$ python -q
>>> import numpy as np
>>> np.set_printoptions(precision=1, suppress=True, linewidth=140)
>>> rnd = lambda a: np.round(a, 1) + 0
>>> arr = np.array([[2, 0, 0, 0, 0, 0, 0],
...     [3, 2, 0, 0, 0, 0, 0],
...     [3, 3, 3, 0, 0, 0, 0],
...     [1, 3, 0, 1, 0, 0, 0],
...     [2, 3, 1, 1, 2, 0, 0],
...     [3, 3, 0, 0, 1, 3, 0],
...     [1, 1, 2, 0, 0, 3, 1]])
>>> u = np.array([7, 2, 2, 2, -6, -3, -7])
>>> B = arr + np.outer(u, np.eye(7)[1])
>>> print(np.linalg.matrix_rank(B - arr))
1
>>> print((arr + arr.T) / 2)
[[2.  1.5 1.5 0.5 1.  1.5 0.5]
 [1.5 2.  1.5 1.5 1.5 1.5 0.5]
 [1.5 1.5 3.  0.  0.5 0.  1. ]
 [0.5 1.5 0.  1.  0.5 0.  0. ]
 [1.  1.5 0.5 0.5 2.  0.5 0. ]
 [1.5 1.5 0.  0.  0.5 3.  1.5]
 [0.5 0.5 1.  0.  0.  1.5 1. ]]
>>> np.linalg.determinant(arr)
Traceback (most recent call last):
  File "<python-input-8>", line 1, in <module>
    np.linalg.determinant(arr)
    ^^^^^^^^^^^^^^^^^^^^^
AttributeError: module 'numpy.linalg' has no attribute 'determinant'
>>> x0 = np.array([-8, 1, -4, -2, 6, 9, 5])
>>> print(arr @ x0)
[-16 -22 -33  -7  -7  12  17]
>>> print(arr @ np.eye(7)[5])
[0. 0. 0. 0. 0. 3. 3.]
>>> print(arr @ np.ones(7))
[ 2.  5.  9.  5.  9. 10.  8.]
>>> print(np.linalg.norm(arr @ x0) <= np.linalg.norm(arr, 2) * np.linalg.norm(x0) + 1e-9)
True
>>> x0 = np.array([4, 9, 0, 2, 2, 2, 8])
>>> h1 = np.maximum(arr @ x0, 0)
>>> print(np.maximum(arr @ (3 * x0), 0))
[ 24  90 117  99 123 141  81]
>>> print(arr * (h1 > 1e-9)[:, None])
[[2 0 0 0 0 0 0]
 [3 2 0 0 0 0 0]
 [3 3 3 0 0 0 0]
 [1 3 0 1 0 0 0]
 [2 3 1 1 2 0 0]
 [3 3 0 0 1 3 0]
 [1 1 2 0 0 3 1]]
